In [1]: import numpy as np

In [2]: from numpy import linalg as LA

In [3]: np.set_printoptions(precision=4, suppress=True, linewidth=140, floatmode="fixed")

In [4]: tidy = lambda a: np.round(a, 4) + 0

In [5]: feats = np.load("w.npy")

In [6]: print(tidy(feats))
[[-0.3475 -0.1335 -0.1901  0.9084]
 [ 0.7646 -0.3587  0.4231  0.3283]
 [ 0.4170 -0.2044 -0.8839 -0.0555]
 [ 0.3475  0.9010 -0.0602  0.2527]]

In [7]: x = np.array([2, 0, -2, 3])

In [8]: target = feats @ x

In [9]: print(tidy(target))
[2.4105 1.6679 2.4354 1.5737]

In [10]: print(tidy(LA.solve(feats, target)))
[ 2.0000  0.0000 -2.0000  3.0000]

In [11]: print(tidy(LA.solve(feats.T, feats[0])))
[1.0000 0.0000 0.0000 0.0000]

In [12]: print(tidy(LA.solve(feats, -2 * target)))
[-4.0000  0.0000  4.0000 -6.0000]

In [13]: rng = np.random.default_rng(57)

In [14]: idx = rng.permutation(4)

In [15]: Y = feats[:, idx] * rng.choice([-1, 1], 4)

In [16]: print(tidy(Y))
[[-0.9084 -0.1901  0.3475  0.1335]
 [-0.3283  0.4231 -0.7646  0.3587]
 [ 0.0555 -0.8839 -0.4170  0.2044]
 [-0.2527 -0.0602 -0.3475 -0.9010]]

In [17]: Uu, _, VT = LA.svd(feats.T @ Y)

In [18]: print(idx)
[3 2 0 1]

In [19]: print(tidy(LA.norm(feats, axis=0)))
[1.0000 1.0000 1.0000 1.0000]

In [20]: print(tidy(feats.mean(axis=0)))
[ 0.2954  0.0511 -0.1778  0.3585]

In [21]: print(tidy(LA.svd(feats, compute_uv=False)))
[1.0000 1.0000 1.0000 1.0000]

In [22]: print(np.unravel_index(np.abs(feats).argmax(), feats.shape))
(np.int64(0), np.int64(3))

In [23]: print(feats.shape)
(4, 4)

In [24]: print(LA.matrix_rank(feats))
4

In [25]: arr = np.load("a.npy")

In [26]: print(arr)
[[0 0 0 1 0]
 [0 0 0 2 0]
 [0 0 1 2 0]
 [1 0 0 0 0]]

In [27]: print(np.argsort(-LA.norm(arr, axis=0).round(6), kind="stable")[:3])
[3 0 2]

In [28]: print(LA.cond(arr) > 100)
True

In [29]: print(LA.matrix_rank(arr, rtol=0.1))
3

In [30]: print(tidy(arr @ LA.pinv(arr) @ arr))
[[0.0000 0.0000 0.0000 1.0000 0.0000]
 [0.0000 0.0000 0.0000 2.0000 0.0000]
 [0.0000 0.0000 1.0000 2.0000 0.0000]
 [1.0000 0.0000 0.0000 0.0000 0.0000]]

In [31]: print(np.allclose(arr[:-1].T @ LA.lstsq(arr[:-1].T, arr[-1])[0], arr[-1]))
False

In [32]: Uu, s, VT = LA.svd(arr)

In [33]: print(np.argmax(s[:-1] / (s[1:] + 1e-6)) + 1)
3

In [34]: Y = Uu[:, :3] @ np.diag(s[:3]) @ VT[:3]

In [35]: print(tidy(LA.norm(arr - Y) / LA.norm(arr)))
0.0

In [36]: print(LA.matrix_rank(arr, rtol=0.05))
3

In [37]: print(tidy(np.abs(arr - Y).max()))
0.0

In [38]: Uu, s, VT = LA.svd(arr)

In [39]: evecs = VT[:(s > 1e-8).sum()]

In [40]: x = arr[0] + -3 * arr[2] + rng.integers(2) * np.eye(5)[4]

In [41]: print(x)
[ 0.0000  0.0000 -3.0000 -5.0000  0.0000]

In [42]: print(np.allclose(evecs.T @ evecs @ x, x))
True

In [43]: print(tidy(evecs.T @ evecs))
[[1.0000 0.0000 0.0000 0.0000 0.0000]
 [0.0000 0.0000 0.0000 0.0000 0.0000]
 [0.0000 0.0000 1.0000 0.0000 0.0000]
 [0.0000 0.0000 0.0000 1.0000 0.0000]
 [0.0000 0.0000 0.0000 0.0000 0.0000]]

In [44]: print(LA.matrix_rank(np.vstack([arr, x])))
3

In [45]: M = np.load("run1.npy")

In [46]: print(M)
[[-9  5  0  0]
 [-8  8  0  0]
 [ 0  0 -9  5]
 [ 0  0 -8  8]]

In [47]: Uu, s, VT = LA.svd(M, full_matrices=False)

In [48]: print(tidy(s))
[15.1505 15.1505  2.1121  2.1121]

In [49]: print(tidy(s / s[0]))
[1.0000 1.0000 0.1394 0.1394]

In [50]: print(np.allclose(Uu * s @ VT, M))
True

In [51]: print(tidy(VT @ VT.T))
[[1.0000 0.0000 0.0000 0.0000]
 [0.0000 1.0000 0.0000 0.0000]
 [0.0000 0.0000 1.0000 0.0000]
 [0.0000 0.0000 0.0000 1.0000]]

In [52]: print((s > 1e-8).sum())
4

In [53]: print(tidy(Uu.T @ M @ VT.T))
[[15.1505  0.0000  0.0000  0.0000]
 [ 0.0000 15.1505  0.0000  0.0000]
 [ 0.0000  0.0000  2.1121  0.0000]
 [ 0.0000  0.0000  0.0000  2.1121]]

In [54]: print(tidy(Uu.T @ Uu))
[[1.0000 0.0000 0.0000 0.0000]
 [0.0000 1.0000 0.0000 0.0000]
 [0.0000 0.0000 1.0000 0.0000]
 [0.0000 0.0000 0.0000 1.0000]]

In [55]: print(tidy(np.cumsum(s ** 2) / np.sum(s ** 2)))
[0.4905 0.9809 0.9905 1.0000]

In [56]: print(tidy(np.sqrt((s ** 2).sum())), tidy(LA.norm(M)))
21.6333 21.6333

In [57]: x = np.array([1, 1, 3, 3])

In [58]: print(LA.norm(M @ x) <= LA.norm(M, 2) * LA.norm(x) + 1e-9)
True

In [59]: print(M * x)
[[ -9   5   0   0]
 [ -8   8   0   0]
 [  0   0 -27  15]
 [  0   0 -24  24]]

In [60]: print(M @ np.eye(4)[3])
[0.0000 0.0000 5.0000 8.0000]

In [61]: print(np.einsum("ij,j->i", M, x))
[ -4   0 -12   0]

In [62]: Q = M.astype(float).copy()

In [63]: for j in range(4):
    ...:     Q[:, j] -= Q[:, :j] @ (Q[:, :j].T @ Q[:, j])
    ...:     Q[:, j] /= LA.norm(Q[:, j])
    ...: 

In [64]: print(tidy(Q.T @ Q))
[[1.0000 0.0000 0.0000 0.0000]
 [0.0000 1.0000 0.0000 0.0000]
 [0.0000 0.0000 1.0000 0.0000]
 [0.0000 0.0000 0.0000 1.0000]]

In [65]: print(tidy(LA.eigvals(M)))
[-6.1789  5.1789 -6.1789  5.1789]

In [66]: print(tidy(LA.eigvals(M).sum().real))
-2.0

In [67]: print(np.einsum("ii->", M))
-2

In [68]: print(np.poly(M))
[   1.0000    2.0000  -63.0000  -64.0000 1024.0000]

In [69]: print(np.kron(np.eye(2, dtype=int), M))
[[-9  5  0  0  0  0  0  0]
 [-8  8  0  0  0  0  0  0]
 [ 0  0 -9  5  0  0  0  0]
 [ 0  0 -8  8  0  0  0  0]
 [ 0  0  0  0 -9  5  0  0]
 [ 0  0  0  0 -8  8  0  0]
 [ 0  0  0  0  0  0 -9  5]
 [ 0  0  0  0  0  0 -8  8]]

In [70]: Y = np.array([[6, 4], [3, 2]])

In [71]: W2 = np.kron(Y, M)

In [72]: print(tidy(LA.norm(W2, 2)), tidy(LA.norm(Y, 2) * LA.norm(M, 2)))
122.1476 122.1476

In [73]: print(LA.matrix_rank(W2))
4

In [74]: A = np.load("dump.npy")

In [75]: print(A)
[[ 4 -4  2]
 [-4  4 -2]
 [ 2 -2  1]]

In [76]: Y = A + rng.integers(-2, 3, (3, 1)) @ rng.integers(-2, 3, (1, 3))

In [77]: print(Y)
[[ 5 -2  3]
 [-5  2 -3]
 [ 0 -6 -1]]

In [78]: print(np.abs(Y - A).sum(axis=1))
[4 4 8]

In [79]: print(LA.matrix_rank(Y - A, tol=1e-8))
1

In [80]: print(tidy(np.trace(LA.pinv(A) @ A)))
1.0

In [81]: print(np.unique(A.round(6), axis=0).shape)
(3, 3)

In [82]: print(LA.lstsq(A[:-1].T, A[-1])[2])
1

In [83]: print(np.abs(np.diag(LA.qr(A)[1])) > 1e-9)
[ True False False]

In [84]: print(np.allclose(A[:-1].T @ LA.lstsq(A[:-1].T, A[-1])[0], A[-1]))
True

In [85]: K = np.load("layer11.npy")

In [86]: print(K)
[[ -5.4545   2.8039  -2.2142]
 [ -6.6637  -5.2354   5.6590]
 [  3.1149  -3.0151  -0.4507]
 [  7.7947   0.7454  -5.8477]
 [ -4.1229   4.2196  -4.0667]
 [ -3.8317   0.2747  -0.5720]
 [-11.2075   5.8518  -2.6111]
 [ 13.2339   1.3187  -8.6396]
 [-16.0270   7.2336  -1.8695]
 [ -3.9777   1.9750  -2.0697]
 [ -4.8090   4.9069  -4.4109]
 [ -6.5732   3.5077  -2.3932]
 [ -7.9223   1.9453  -0.3989]
 [ -0.2708  -3.7088   1.5959]]

In [87]: P = K @ LA.solve(K.T @ K, K.T)

In [88]: print(LA.matrix_rank(np.eye(14) - P))
11

In [89]: print(np.allclose(P @ P, P))
True

In [90]: print(tidy(P @ K[:, 1]))
[ 2.8039 -5.2354 -3.0151  0.7454  4.2196  0.2747  5.8518  1.3187  7.2336  1.9750  4.9069  3.5077  1.9453 -3.7088]

In [91]: print(tidy(LA.eigvalsh(P)))
[0.0000 0.0000 0.0000 0.0000 0.0000 0.0000 0.0000 0.0000 0.0000 0.0000 0.0000 1.0000 1.0000 1.0000]
